% ipython --no-banner

In [1]: import numpy as np

In [2]: np.set_printoptions(suppress=True, linewidth=140)

In [3]: mat = np.load("case7.npy")

In [4]: mat
Out[4]: 
array([[-0.24,  0.27, -0.02,  0.99, -0.78, -0.14, -0.78,  0.81, -1.3 ],
       [ 0.37, -0.35,  0.22,  0.95,  0.22, -0.91, -0.29,  0.69, -0.64],
       [-0.85, -0.45, -0.5 , -0.05,  1.29,  0.65, -0.21, -0.16,  0.09],
       [ 1.15, -0.03, -0.25,  0.39, -0.74, -0.92,  0.86,  0.85, -0.23],
       [ 0.13,  0.38,  0.08,  0.68,  0.71,  0.46,  0.33,  0.05, -0.35]])

In [5]: x0 = np.array([-4, -4, 3, -4, -5, 2, 1, -4, 1])

In [6]: h = np.maximum(mat @ x0, 0)

In [7]: np.round(np.maximum(mat @ x0, 0) - np.maximum(-mat @ x0, 0), 2)
Out[7]: array([-5.84, -9.83, -0.73, -7.7 , -7.37])

In [8]: np.flatnonzero(h > 1e-9)
Out[8]: array([], dtype=int64)

In [9]: h
Out[9]: array([0., 0., 0., 0., 0.])

In [10]: M = np.loadtxt("layer15.csv", delimiter=",")

In [11]: M
Out[11]: 
array([[ 0.04, -0.07,  0.1 ,  0.02, -0.13, -0.4 ,  0.5 , -1.08, -0.14,  0.28, -0.25, -0.73,  0.19],
       [ 0.07,  0.31, -0.03,  0.16,  0.3 ,  0.01,  0.42,  0.72, -0.07, -0.26, -0.21, -0.16,  0.14],
       [-0.21,  0.14,  0.3 ,  0.36,  0.18,  0.3 , -0.2 ,  0.6 ,  0.38, -0.54, -0.02,  0.77, -0.07],
       [ 0.25, -0.41,  0.13, -0.81, -0.29,  0.05, -0.8 ,  0.58, -0.08,  0.45,  0.28,  0.38, -0.3 ],
       [-0.11,  0.25, -0.09,  0.15, -0.09,  0.1 ,  0.04, -0.21,  0.16, -0.55,  0.06, -0.06,  0.12],
       [ 0.01, -0.19,  0.11, -0.53, -0.16,  0.02, -0.45,  0.13,  0.02,  0.22,  0.22,  0.36, -0.22],
       [-0.05,  0.18, -0.16, -0.28, -0.32,  0.18, -0.23,  0.15,  0.02, -0.26,  0.2 ,  0.  ,  0.01],
       [ 0.17,  0.05, -0.04,  0.14, -0.11, -0.19,  0.5 ,  0.07, -0.13,  0.09, -0.27, -0.27,  0.26],
       [-0.14,  0.15, -0.35,  0.2 ,  0.14,  0.44, -0.38,  1.12,  0.39, -0.59,  0.03,  0.65,  0.03],
       [-0.04,  0.12,  0.14, -0.22, -0.17,  0.01, -0.04,  0.17,  0.  , -0.16,  0.09,  0.07,  0.02],
       [ 0.17, -0.02, -0.17, -0.03, -0.02, -0.15,  0.04,  0.46,  0.1 ,  0.17, -0.18,  0.06,  0.13],
       [ 0.11, -0.13,  0.17, -0.17,  0.28,  0.12, -0.14,  1.06,  0.06, -0.02, -0.13,  0.65, -0.14],
       [-0.19,  0.12, -0.19,  0.32,  0.11,  0.02,  0.29, -0.04, -0.05,  0.05, -0.09,  0.04,  0.03],
       [ 0.21, -0.07,  0.12, -0.35,  0.01,  0.1 , -0.02,  0.72, -0.06, -0.15,  0.03, -0.1 ,  0.03],
       [ 0.2 ,  0.25, -0.32,  0.01, -0.02, -0.01,  0.34,  0.47,  0.03, -0.26, -0.22, -0.39,  0.34],
       [ 0.18, -0.07,  0.3 , -0.28, -0.41, -0.12,  0.01, -0.07, -0.04,  0.09,  0.05, -0.08,  0.04]])

In [12]: M2 = np.c_[M[:, :12] @ np.array([[2, -2, 2, 1, 0, 2, 0, 0, 2, -1, 0, -1],
    ...:     [2, 0, -2, 0, -1, 0, 2, 1, -1, -1, 0, 1],
    ...:     [-2, 1, 2, 0, -1, -1, 2, -1, -1, -1, 1, 2],
    ...:     [1, 2, 2, -1, -1, -1, -2, -2, 2, 0, 0, 0],
    ...:     [0, -2, -2, 2, 1, -1, -1, 0, 1, 1, -2, 1],
    ...:     [2, 0, 2, 2, 2, -2, -1, -2, -1, -1, -1, -1],
    ...:     [0, -2, 1, -1, 0, 1, 2, -2, -2, 1, 2, -1],
    ...:     [-1, 1, 1, 1, 2, -1, -1, 0, -2, -2, -1, 2],
    ...:     [-2, -1, 0, -2, 0, 2, -1, -1, 0, -1, 2, 0],
    ...:     [-1, 0, -1, 1, 2, 0, -2, -2, -2, -1, 2, 1],
    ...:     [-1, 2, 2, -2, 2, 1, 2, -1, -2, 0, -2, 2],
    ...:     [1, 0, -1, -1, -2, 1, -1, -2, 0, -2, 0, 0]]), np.array([2, -6, -7, 3, 9, -2, 8, -7, 9, -5, 8, -6, -1, 2, 2, 9])]

In [13]: M2.round(2)
Out[13]: 
array([[-0.44, -2.12, -0.71, -0.83, -1.62,  1.21,  2.44,  0.88,  1.46,  4.18,  3.62, -2.52,  2.  ],
       [ 0.73, -0.92,  0.34,  1.29,  0.7 , -1.12,  0.38,  0.28, -0.87, -0.43, -0.76,  0.81, -6.  ],
       [ 0.19,  1.66,  0.99, -0.84, -1.48, -1.15, -1.43, -1.9 ,  0.06, -3.13, -1.64,  1.65, -7.  ],
       [-2.06,  1.41,  0.15,  1.63,  2.76,  0.49, -1.52,  0.72, -2.2 , -3.4 , -1.34,  2.23,  3.  ],
       [ 1.13,  0.28,  0.34, -1.42, -1.48,  0.18,  1.42,  0.76,  1.05,  0.73, -0.62, -0.9 ,  9.  ],
       [-1.32,  0.8 , -0.54,  0.22,  0.91,  0.6 , -0.37,  0.22, -1.38, -1.78, -0.58,  1.21, -2.  ],
       [ 0.53,  1.01,  0.24, -0.37,  0.48,  0.16,  1.03,  1.3 , -0.9 , -0.76, -1.19,  0.08,  8.  ],
       [ 0.38, -1.22,  0.49,  0.16, -0.32,  0.36,  0.65, -0.05, -0.09,  0.84,  1.76, -0.93, -7.  ],
       [ 1.11,  1.6 ,  0.46,  0.24,  0.84, -1.19, -3.06, -0.56, -0.34, -3.68, -3.41,  1.38,  9.  ],
       [-0.35,  0.55,  0.28, -0.34, -0.13,  0.1 ,  1.3 ,  0.57, -1.08, -0.76, -0.28,  0.66, -5.  ],
       [-0.28, -0.61, -0.37,  0.55,  0.68,  0.52, -1.39,  0.05, -0.38, -1.12,  0.54,  0.29,  8.  ],
       [-0.69,  0.07,  0.19,  1.75,  1.17, -0.86, -2.25, -1.11, -1.54, -3.59, -1.51,  2.24, -6.  ],
       [ 0.82, -0.14, -0.56, -0.29, -0.34, -0.48, -0.56, -0.99,  0.  ,  0.64,  0.37, -0.48, -1.  ],
       [-0.69, -0.14,  1.29,  1.53,  1.91, -0.49,  0.45,  0.88, -1.58, -1.4 , -1.24,  1.24,  2.  ],
       [ 1.09, -1.34,  0.32,  0.77,  0.78,  0.07,  0.52,  1.38, -0.18,  0.27, -0.08, -0.7 ,  2.  ],
       [-0.97,  0.25,  1.15, -0.53, -0.3 ,  0.96,  1.68,  0.38, -0.88, -0.44,  1.33,  0.1 ,  9.  ]])

In [14]: np.round(np.linalg.norm(np.linalg.qr(M)[0].T @ M2, axis=0) ** 2 / ((M2 ** 2).sum(axis=0) + 1e-12), 2)
Out[14]: array([1.  , 1.  , 1.  , 1.  , 1.  , 1.  , 1.  , 1.  , 1.  , 1.  , 1.  , 1.  , 0.96])

In [15]: np.linalg.matrix_rank(np.c_[M, M2])
Out[15]: np.int64(14)

In [16]: np.round(np.linalg.norm(M[12] - M[11]), 2)
Out[16]: np.float64(1.54)

In [17]: np.round(np.linalg.norm(M, axis=1), 2)
Out[17]: array([1.53, 1.04, 1.36, 1.58, 0.72, 0.92, 0.68, 0.77, 1.66, 0.43, 0.62, 1.34, 0.55, 0.87, 0.96, 0.64])

In [18]: round(float(np.linalg.norm(M, 1)), 2), round(float(np.linalg.norm(M, np.inf)), 2)
Out[18]: (7.65, 4.81)

In [19]: np.round(M[12] @ M[11], 2)
Out[19]: np.float64(-0.14)

In [20]: round(np.linalg.norm(M) ** 2 / np.linalg.norm(M, 2) ** 2, 2)
Out[20]: np.float64(1.96)

In [21]: round(float(np.linalg.norm(M, "nuc")), 2)
Out[21]: 9.91

In [22]: M2 = M / np.linalg.norm(M, axis=1, keepdims=True)

In [23]: cov = M2 @ M2.T

In [24]: (cov - 2 * np.eye(16)).round(6).argmax(axis=1)
Out[24]: array([ 7, 14,  8,  5,  6,  3,  9, 14,  2,  6, 11,  8,  7, 11,  1,  9])

In [25]: round(np.degrees(np.arccos(np.clip(cov[3, 11], -1, 1))), 2)
Out[25]: np.float64(57.55)

In [26]: np.round(np.linalg.norm(M2, axis=1), 2)
Out[26]: array([1., 1., 1., 1., 1., 1., 1., 1., 1., 1., 1., 1., 1., 1., 1., 1.])

In [27]: np.argwhere(np.triu(np.abs(cov) > 0.95, 1))
Out[27]: array([], shape=(0, 2), dtype=int64)
